$ ipython --no-banner

In [1]: import numpy as np

In [2]: import numpy.linalg as la

In [3]: np.set_printoptions(precision=2, suppress=True, linewidth=160)

In [4]: rnd = lambda a: np.round(a, 2) + 0

In [5]: W0 = np.loadtxt("x.csv", delimiter=",")

In [6]: W0
Out[6]: 
array([[ 6.,  0.,  0.],
       [ 0., 10., 19.],
       [ 0.,  7., 16.],
       [ 5.,  2.,  0.],
       [11.,  6.,  0.],
       [ 0.,  0.,  2.],
       [23.,  0.,  0.],
       [ 0., 10., 25.],
       [ 0.,  5.,  8.],
       [ 0.,  6., 13.],
       [ 0.,  0.,  3.],
       [ 0.,  7., 22.],
       [ 0.,  7.,  2.],
       [ 0.,  0.,  6.],
       [10.,  3.,  0.],
       [10.,  7.,  0.]])

In [7]: D = la.norm(W0[:, None] - W0[None], axis=-1)

In [8]: rnd(la.norm(W0, axis=1))
Out[8]: array([ 6.  , 21.47, 17.46,  5.39, 12.53,  2.  , 23.  , 26.93,  9.43, 14.32,  3.  , 23.09,  7.28,  6.  , 10.44, 12.21])

In [9]: (D + 1e9 * np.eye(16)).round(6).argmin(axis=1)
Out[9]: array([ 3,  2,  9,  0, 15, 10, 14, 11,  9,  2,  5,  1,  8, 10,  4,  4])

In [10]: la.matrix_rank(D ** 2)
Out[10]: np.int64(5)

In [11]: D.mean(axis=1).argmax()
Out[11]: np.int64(6)

In [12]: np.unravel_index(D.round(6).argmax(), D.shape)
Out[12]: (np.int64(6), np.int64(7))

In [13]: rnd(D[:5, :5])
Out[13]: 
array([[ 0.  , 22.29, 18.47,  2.24,  7.81],
       [22.29,  0.  ,  4.24, 21.21, 22.32],
       [18.47,  4.24,  0.  , 17.49, 19.44],
       [ 2.24, 21.21, 17.49,  0.  ,  7.21],
       [ 7.81, 22.32, 19.44,  7.21,  0.  ]])
